>>> import numpy as np
>>> np.set_printoptions(suppress=True, linewidth=140)
>>> M = np.load("x.npy")
>>> M
array([[0, 0, 0, 0],
       [0, 4, 0, 0],
       [0, 0, 5, 0],
       [0, 0, 0, 2]])
>>> # equal to its transpose
>>> left, sigma, vt = np.linalg.svd(M)
>>> evecs = vt[:(sigma > 1e-8).sum()]
>>> rng = np.random.default_rng(16)
>>> vec = M[3] + 4 * M[2] + rng.integers(2) * np.eye(4)[3]
>>> vec
array([ 0.,  0., 20.,  3.])
>>> evecs.T @ evecs
array([[0., 0., 0., 0.],
       [0., 1., 0., 0.],
       [0., 0., 1., 0.],
       [0., 0., 0., 1.]])
>>> np.linalg.matrix_rank(np.vstack([M, vec]))
np.int64(3)
>>> E = np.load("arr.npy")
>>> E
array([[-2,  6,  7,  9, -8],
       [-8, -5,  6, -8,  3],
       [ 5,  7, -6,  1, -6],
       [ 9, -7, -6,  5, -6],
       [-6, -6, -9, -5, -7]])
>>> A2 = E / np.linalg.norm(E, axis=1, keepdims=True)
>>> cov = A2 @ A2.T
>>> cov[1].round(2)
array([-0.32,  1.  , -0.8 , -0.62,  0.2 ])
>>> round(np.degrees(np.arccos(np.clip(cov[1, 3], -1, 1))), 2)
np.float64(128.16)
>>> cov.round(2)
array([[ 1.  , -0.32,  0.25, -0.04, -0.33],
       [-0.32,  1.  , -0.8 , -0.62,  0.2 ],
       [ 0.25, -0.8 ,  1.  ,  0.4 ,  0.1 ],
       [-0.04, -0.62,  0.4 ,  1.  ,  0.26],
       [-0.33,  0.2 ,  0.1 ,  0.26,  1.  ]])
>>> np.argwhere(np.triu(np.abs(cov) > 0.95, 1))
array([], shape=(0, 2), dtype=int64)
